>>> import numpy as np
>>> np.set_printoptions(suppress=True, linewidth=120)
>>> feats = np.load("run10.npy")
>>> feats
array([[ 1, -1,  1, -1, -1,  1, -1,  1],
       [ 1, -1,  1, -1,  1, -1,  1, -1],
       [ 1,  1,  1,  1,  1,  1,  1,  1]])
>>> # columns 0 and 2 are equal
>>> u = np.array([4, 0])
>>> np.polyval(u, feats[0])
array([ 4, -4,  4, -4, -4,  4, -4,  4])
>>> np.array([np.convolve(row, u, "same") for row in feats])
array([[ 4, -4,  4, -4, -4,  4, -4,  4],
       [ 4, -4,  4, -4,  4, -4,  4, -4],
       [ 4,  4,  4,  4,  4,  4,  4,  4]])
>>> np.convolve(feats[0], u)
array([ 4, -4,  4, -4, -4,  4, -4,  4,  0])
>>> A = np.load("mat.npy")
>>> A
array([[13,  5,  8],
       [ 5,  1,  8],
       [ 9,  3,  8],
       [ 5,  1,  8],
       [13,  5,  8],
       [13,  5,  8],
       [13,  5,  8],
       [13,  5,  8],
       [13,  5,  8],
       [ 5,  1,  8],
       [ 5,  1,  8],
       [ 5,  1,  8],
       [ 5,  1,  8],
       [13,  5,  8],
       [ 9,  3,  8],
       [ 9,  3,  8],
       [13,  5,  8],
       [ 9,  3,  8],
       [ 9,  3,  8],
       [13,  5,  8],
       [13,  5,  8],
       [13,  5,  8],
       [13,  5,  8],
       [ 5,  1,  8],
       [ 9,  3,  8]])
>>> Uu, sv, Vt = np.linalg.svd(A)
>>> print(sv.round(2) + 0)
[67.22 11.45  0.  ]
>>> Y = Uu[:, :2] @ np.diag(sv[:2]) @ Vt[:2]
>>> np.linalg.matrix_rank(A, rtol=0.05)
np.int64(2)
>>> round(np.abs(A - Y).max(), 2)
np.float64(0.0)
>>> np.round(np.linalg.norm(A - Y, 2), 2), round(float(sv[2]), 2)
(np.float64(0.0), 0.0)
>>> round(float(np.linalg.norm(A - Y) / np.linalg.norm(A)), 2)
0.0
>>> rank = np.linalg.matrix_rank(A)
>>> rank
np.int64(2)
>>> N = np.linalg.svd(A)[2][rank:].T
>>> np.round(N[:, 0] / N[np.abs(N[:, 0]).round(6).argmax(), 0], 2)
array([-0.5 ,  1.  ,  0.19])
>>> np.allclose(A @ N, 0)
True
>>> [int(np.linalg.matrix_rank(A[:, :j + 1])) for j in range(3)]
[1, 2, 2]
>>> print([int(np.linalg.matrix_rank(np.delete(A, i, axis=0))) for i in range(25)])
[2, 2, 2, 2, 2, 2, 2, 2, 2, 2, 2, 2, 2, 2, 2, 2, 2, 2, 2, 2, 2, 2, 2, 2, 2]
>>> np.round(N @ N.T, 2)
array([[ 0.19, -0.39, -0.07],
       [-0.39,  0.78,  0.15],
       [-0.07,  0.15,  0.03]])
>>> N.shape
(3, 1)
>>> G = A.T @ A
>>> np.allclose(G, G.T)
True
>>> G
array([[2689,  977, 1960],
       [ 977,  361,  680],
       [1960,  680, 1600]])
>>> print(np.round(np.linalg.eigvalsh(G)[::-1], 2) + 0)
[4518.95  131.05    0.  ]
>>> print(np.linalg.matrix_rank(G))
2
>>> W0 = np.loadtxt("layer14.csv", delimiter=",")
>>> W0
array([[-3.,  0.,  0.],
       [ 0.,  4.,  0.],
       [ 0.,  0.,  4.]])
>>> ev, vecs = np.linalg.eigh(W0)
>>> vec = np.array([-5, -4, 8])
>>> vec @ W0 @ vec
np.float64(245.0)
>>> np.round(np.linalg.eigvalsh(W0[1:, 1:]), 2)
array([4., 4.])
>>> round(float(vec @ W0 @ vec / (vec @ vec)), 2), ev[0], ev[-1]
(2.33, np.float64(-3.0), np.float64(4.0))
>>> u = np.array([-3, 4, -4])
>>> np.correlate(W0[0], W0[1], "full")
array([  0., -12.,   0.,   0.,   0.])
>>> np.convolve(W0[0], u)
array([  9., -12.,  12.,   0.,   0.])
>>> np.round(np.linalg.matrix_power(W0 - np.diag(np.diag(W0)), 3), 2)
array([[0., 0., 0.],
       [0., 0., 0.],
       [0., 0., 0.]])
>>> np.prod(np.diag(W0)), round(float(np.linalg.det(W0)), 2)
(np.float64(-48.0), -48.0)
>>> np.count_nonzero(W0)
np.int64(3)
>>> np.diff(W0, axis=0)
array([[ 3.,  4.,  0.],
       [ 0., -4.,  4.]])
>>> vec = np.array([-1, -2, 4])
>>> np.linalg.norm(W0 @ vec) <= np.linalg.norm(W0, 2) * np.linalg.norm(vec) + 1e-9
np.True_
>>> W0 @ np.ones(3)
array([-3.,  4.,  4.])
>>> print(W0 @ vec)
[ 3. -8. 16.]
>>> print(np.einsum("ij,j->i", W0, vec))
[ 3. -8. 16.]
>>> data = np.load("data.npy")
>>> data.round(2)
array([[ 1.26, -1.54,  0.95,  2.04],
       [ 0.25,  1.61, -1.71,  1.85],
       [ 2.52,  1.24,  0.58, -0.89],
       [ 1.01, -1.58, -2.2 , -0.79]])
>>> print(np.round(np.linalg.norm(data, "nuc"), 2))
12.0
>>> round(float(np.linalg.norm(data, 2)), 2)
3.0
>>> round(float(np.linalg.norm(data[0] - data[2])), 2)
4.24
>>> proj = np.triu(np.array([[5, 1, 1, 2], [1, 3, 1, 0], [3, 0, 2, 2], [1, 5, 2, 0]]), 1) + np.eye(4)
>>> Y = proj @ data @ np.linalg.inv(proj)
>>> round(np.trace(Y), 2), round(np.trace(data), 2)
(np.float64(2.66), np.float64(2.66))
>>> vec = np.array([2, 0, 1, 2])
>>> target = data @ vec
>>> coef, lr = np.zeros(4), 1 / np.linalg.norm(data, 2) ** 2
>>> for i in range(4):
...     coef -= lr * data.T @ (data @ coef - target)
...     if i % 1 == 0: print(i, round(np.linalg.norm(data @ coef - target), 2))
... 
0 0.0
1 0.0
2 0.0
3 0.0
>>> print(round(float(np.linalg.cond(data)), 2))
1.0
>>> m1 = np.loadtxt("block1.csv", delimiter=",")
>>> m1
array([[0.32, 0.47, 0.21],
       [0.43, 0.14, 0.43],
       [0.73, 0.  , 0.27]])
>>> # row-stochastic, so 1 is an eigenvalue
>>> def softmax(z):
...     e = np.exp(z - z.max(axis=-1, keepdims=True))
...     return e / e.sum(axis=-1, keepdims=True)
... 
>>> np.round(softmax(10 * m1[1]), 2)
array([0.49, 0.03, 0.49])
>>> print(softmax(m1).sum(axis=1))
[1. 1. 1.]
>>> np.round(softmax(m1[1]), 2)
array([0.36, 0.27, 0.36])
>>> S = m1 @ m1.T / np.sqrt(3)
>>> np.round(softmax(S)[1] @ m1, 2)
array([0.5, 0.2, 0.3])
>>> np.round(softmax(S), 2)
array([[0.34, 0.33, 0.33],
       [0.32, 0.34, 0.34],
       [0.3 , 0.33, 0.37]])
>>> G = m1.T @ m1
>>> np.round(np.diag(G), 2)
array([0.82, 0.24, 0.3 ])
>>> m1 @ np.ones(3)
array([1., 1., 1.])
>>> m1.sum(axis=1)
array([1., 1., 1.])
>>> pr = np.eye(3)[1]
>>> for _ in range(3):
...     pr = pr @ m1
...     print(pr.round(2))
... 
[0.43 0.14 0.43]
[0.51 0.22 0.27]
[0.45 0.27 0.27]
>>> np.round(np.linalg.det(m1[::-1]), 2)
np.float64(-0.08)
>>> np.einsum("ii->", m1)
np.float64(0.73)
>>> np.round(np.poly(m1), 2)
array([ 1.  , -0.73, -0.19, -0.08])
>>> print(round(float(np.linalg.det(2 * m1)), 2), round(float(np.linalg.det(m1)), 2))
0.67 0.08
>>> print(np.kron(np.eye(2, dtype=int), m1))
[[0.32 0.47 0.21 0.   0.   0.  ]
 [0.43 0.14 0.43 0.   0.   0.  ]
 [0.73 0.   0.27 0.   0.   0.  ]
 [0.   0.   0.   0.32 0.47 0.21]
 [0.   0.   0.   0.43 0.14 0.43]
 [0.   0.   0.   0.73 0.   0.27]]
>>> E = np.array([[-2, 0, 0, 0], [0, 3, 0, 0], [0, 0, -2, 0], [0, 0, 0, 0]])
>>> E
array([[-2,  0,  0,  0],
       [ 0,  3,  0,  0],
       [ 0,  0, -2,  0],
       [ 0,  0,  0,  0]])
>>> # splits into 4 blocks
>>> ev, vecs = np.linalg.eigh(E)
>>> np.round(np.linalg.svd(E, compute_uv=False), 2)
array([3., 2., 2., 0.])
>>> np.round(np.linalg.eigvalsh(E @ E), 2)
array([0., 4., 4., 9.])
>>> (ev > 1e-8).sum(), (ev < -1e-8).sum()
(np.int64(1), np.int64(2))
>>> print(np.round(np.linalg.eigvalsh(E + 3 * np.eye(4)), 2))
[1. 1. 3. 6.]
>>> ev
array([-2., -2.,  0.,  3.])
>>> print(np.abs(vecs[:, -1]))
[0. 1. 0. 0.]
>>> proj = np.triu(np.array([[2, -3, 0, -1], [-3, -2, -2, 2], [-1, 3, 3, -2], [3, -3, 2, -2]]), 1) + np.eye(4)
>>> Y = proj @ E @ np.linalg.inv(proj)
>>> Y
array([[ -2., -15., -30., -32.],
       [  0.,   3.,  10.,  14.],
       [  0.,   0.,  -2.,  -4.],
       [  0.,   0.,   0.,   0.]])
>>> np.round(np.linalg.det(Y), 2)
np.float64(0.0)
>>> np.linalg.matrix_rank(Y)
np.int64(3)
>>> np.linalg.matrix_rank(E, rtol=0.1)
np.int64(3)
>>> round(float(np.linalg.norm(E, 2) / np.linalg.norm(E)), 2)
0.73
>>> Uu, sv, Vt = np.linalg.svd(E)
>>> vecs = Vt[:(sv > 1e-8).sum()]
>>> rng = np.random.default_rng(6661)
>>> vec = E[0] + 2 * E[3] + rng.integers(2) * np.eye(4)[1]
>>> vec
array([-2.,  1.,  0.,  0.])
>>> print(np.round(np.linalg.norm(vec - vecs.T @ vecs @ vec), 2))
0.0
>>> print(np.allclose(vecs.T @ vecs @ vec, vec))
True
>>> np.linalg.matrix_rank(np.vstack([E, vec]))
np.int64(3)
>>> W = np.array([[2, -2, -2], [2, 1, 0], [0, 0, -2]])
>>> coef = np.array([3, 5, 5])
>>> hid = np.maximum(m1 @ W + coef, 0)
>>> hid.round(2)
array([[4.58, 4.83, 3.94],
       [4.14, 4.28, 3.28],
       [4.46, 3.54, 3.  ]])
>>> cent = np.array([[1, 2, 0], [3, 3, 0], [1, -1, -3]])
>>> (hid @ cent).round(6).argmax(axis=1)
array([0, 0, 0])
>>> W @ cent
array([[-6,  0,  6],
       [ 5,  7,  0],
       [-2,  2,  6]])
>>> M = np.load("arr.npy")
>>> M
array([[ 1, -1,  1, -1,  1, -1,  1, -1],
       [ 1, -1,  1, -1, -1,  1, -1,  1],
       [ 1,  1,  1,  1, -1, -1, -1, -1]])
>>> # column 2 repeats column 0
>>> print(np.abs(M).max())
1
>>> M.sum(axis=1)
array([0, 0, 0])
>>> np.diff(M, axis=0)
array([[ 0,  0,  0,  0, -2,  2, -2,  2],
       [ 0,  2,  0,  2,  0, -2,  0, -2]])
>>> Y = M + rng.integers(-2, 3, (3, 1)) @ rng.integers(-2, 3, (1, 8))
>>> Y
array([[ 5, -3, -3, -3, -3, -3,  3, -1],
       [-1,  0,  3,  0,  1,  2, -2,  1],
       [-1,  2,  3,  2,  1,  0, -2, -1]])
>>> np.abs(Y - M).sum(axis=1)
array([20, 10, 10])
>>> np.round(np.linalg.svd(Y - M, compute_uv=False), 2) + 0
array([9.8, 0. , 0. ])
>>> round(float(np.linalg.norm(M, "nuc")), 2)
8.49
>>> np.round(np.linalg.norm(M) ** 2 / np.linalg.norm(M, 2) ** 2, 2)
np.float64(3.0)
>>> print(M[2] @ M[0])
0
>>> T = np.stack([M, 3 * M, M[::-1]])
>>> np.linalg.matrix_rank(T)
array([3, 3, 3])
>>> T.sum(axis=0)
array([[ 5, -3,  5, -3,  3, -5,  3, -5],
       [ 5, -5,  5, -5, -5,  5, -5,  5],
       [ 5,  3,  5,  3, -3, -5, -3, -5]])
>>> X = np.load("test19.npy")
>>> print(X)
[[-1 -1  1  1]
 [ 0 -1 -2  2]
 [ 0  0  2  2]
 [ 0  0  0  1]]
>>> # triangular
>>> G = X.T @ X
>>> G
array([[ 1,  1, -1, -1],
       [ 1,  2,  1, -3],
       [-1,  1,  9,  1],
       [-1, -3,  1, 10]])
>>> np.round(np.linalg.eigvalsh(G)[::-1], 2)
array([11.41,  9.02,  1.54,  0.03])
>>> print(np.diag(G))
[ 1  2  9 10]
>>> np.round(np.linalg.svd(X, compute_uv=False) ** 2, 2)
array([11.41,  9.02,  1.54,  0.03])
